% python3 -q
>>> import numpy as np
>>> np.set_printoptions(suppress=True, linewidth=140)
>>> X = np.array([[0, -3, -14, 0, 8, -6],
...     [3, 0, -12, -7, 14, 15],
...     [14, 12, 0, -9, -4, -12],
...     [0, 7, 9, 0, -3, 0],
...     [-8, -14, 4, 3, 0, 0],
...     [6, -15, 12, 0, 0, 0]])
>>> x = np.array([2, 3, -6, 4, -4, 1])
>>> print(x @ X @ x)
0
>>> q = np.linalg.solve(np.eye(6) - X, np.eye(6) + X)
>>> print(np.round(q @ q.T, 3) + 0)
[[1. 0. 0. 0. 0. 0.]
 [0. 1. 0. 0. 0. 0.]
 [0. 0. 1. 0. 0. 0.]
 [0. 0. 0. 1. 0. 0.]
 [0. 0. 0. 0. 1. 0.]
 [0. 0. 0. 0. 0. 1.]]
>>> print((X - X.T) / 2)
[[  0.  -3. -14.   0.   8.  -6.]
 [  3.   0. -12.  -7.  14.  15.]
 [ 14.  12.   0.  -9.  -4. -12.]
 [  0.   7.   9.   0.  -3.   0.]
 [ -8. -14.   4.   3.   0.   0.]
 [  6. -15.  12.   0.   0.   0.]]
>>> print(X @ X)
[[-305 -190   -4  171   14  123]
 [-190 -623  131  150   93  126]
 [  -4  131 -581  -96  307   96]
 [ 171  150  -96 -139   62   -3]
 [  14   93  307   62 -285 -210]
 [ 123  126   96   -3 -210 -405]]
>>> print(round(np.abs(np.linalg.eigvals(X)).max(), 3))
29.607
>>> print(np.allclose(X @ X.T, X.T @ X))
True
>>> K = np.load("x.npy")
>>> print(K)
[[ 7.859 -0.965  3.68  -0.647 -2.658]
 [ 0.388  0.451 -0.192 -0.056  0.076]
 [ 7.27  -1.146  4.36  -0.403 -3.028]
 [ 5.107 -0.197  2.554 -0.146 -1.879]
 [ 4.694 -0.849  2.614 -0.043 -1.77 ]
 [-0.359  0.45   0.002  0.135  0.105]
 [ 0.183  0.44   0.488  0.176 -0.295]
 [ 7.704 -1.142  4.102 -0.793 -2.761]
 [-0.527 -0.11  -0.33  -0.173 -0.708]
 [ 0.081  0.058 -0.245  0.006  0.699]
 [ 2.84  -0.014  1.764 -0.507 -0.972]
 [ 2.774 -0.515  1.94  -0.536 -0.759]
 [ 1.278 -0.231  0.695 -0.493 -0.331]
 [ 7.661 -0.919  3.633 -0.493 -3.354]
 [-0.768  0.582 -0.049  0.116 -0.272]
 [-0.293  0.735 -0.177  0.112  0.636]
 [ 4.685 -0.52   2.497 -0.758 -1.527]
 [ 3.273 -0.655  1.574 -0.632 -1.157]
 [ 7.39  -0.742  4.016 -0.228 -2.879]
 [ 0.16  -0.035  0.231  0.424  0.042]
 [ 5.463 -0.169  2.757 -0.011 -2.02 ]
 [ 6.19  -1.011  3.267 -0.625 -1.675]
 [ 5.985 -0.655  3.206 -0.629 -2.028]
 [ 1.536 -0.254  1.076  0.034 -0.982]
 [ 7.861 -1.198  4.283 -1.139 -3.494]
 [ 4.286 -0.78   3.01  -0.206 -1.76 ]
 [ 4.709 -1.28   2.412 -0.779 -1.762]
 [ 1.213  0.293  0.475  0.353 -0.608]
 [ 0.795  0.056  0.792 -0.296 -0.728]
 [ 1.912 -0.071  1.253  0.142 -0.482]
 [ 4.685 -1.095  2.774 -0.358 -1.581]
 [ 7.145 -1.417  4.077 -0.856 -3.322]
 [ 6.179 -0.64   2.982 -0.515 -2.593]]
>>> G = np.cov(K, rowvar=False)
>>> print(np.round(np.corrcoef(K.T), 3))
[[ 1.    -0.865  0.983 -0.708 -0.951]
 [-0.865  1.    -0.878  0.767  0.841]
 [ 0.983 -0.878  1.    -0.698 -0.949]
 [-0.708  0.767 -0.698  1.     0.68 ]
 [-0.951  0.841 -0.949  0.68   1.   ]]
>>> print(np.argsort(-K.std(axis=0).round(6), kind="stable"))
[0 2 4 1 3]
>>> print(G.shape)
(5, 5)
>>> print(np.argwhere(np.triu(np.abs(np.corrcoef(K.T)) > 0.8, 1)))
[[0 1]
 [0 2]
 [0 4]
 [1 2]
 [1 4]
 [2 4]]
>>> print(np.round(np.polyfit(K[:, 4], K[:, 2], 1), 3))
[-1.242  0.26 ]
>>> print(np.linalg.matrix_rank(K))
5
>>> print(np.round(np.linalg.norm(K), 3))
32.452
>>> print(np.round(K.mean(axis=0), 3))
[ 3.617 -0.41   1.985 -0.298 -1.389]
>>> print(np.round(K.sum(axis=0), 3))
[119.359 -13.545  65.521  -9.824 -45.827]
>>> d = np.linalg.norm(K[:, None] - K[None], axis=-1)
>>> print(d[:5, :5].round(3))
[[0.    8.98  1.019 3.208 3.51 ]
 [8.98  0.    8.966 5.836 5.614]
 [1.019 8.966 0.    3.198 3.389]
 [3.208 5.836 3.198 0.    0.789]
 [3.51  5.614 3.389 0.789 0.   ]]
>>> print(d.mean(axis=1).argmax())
24
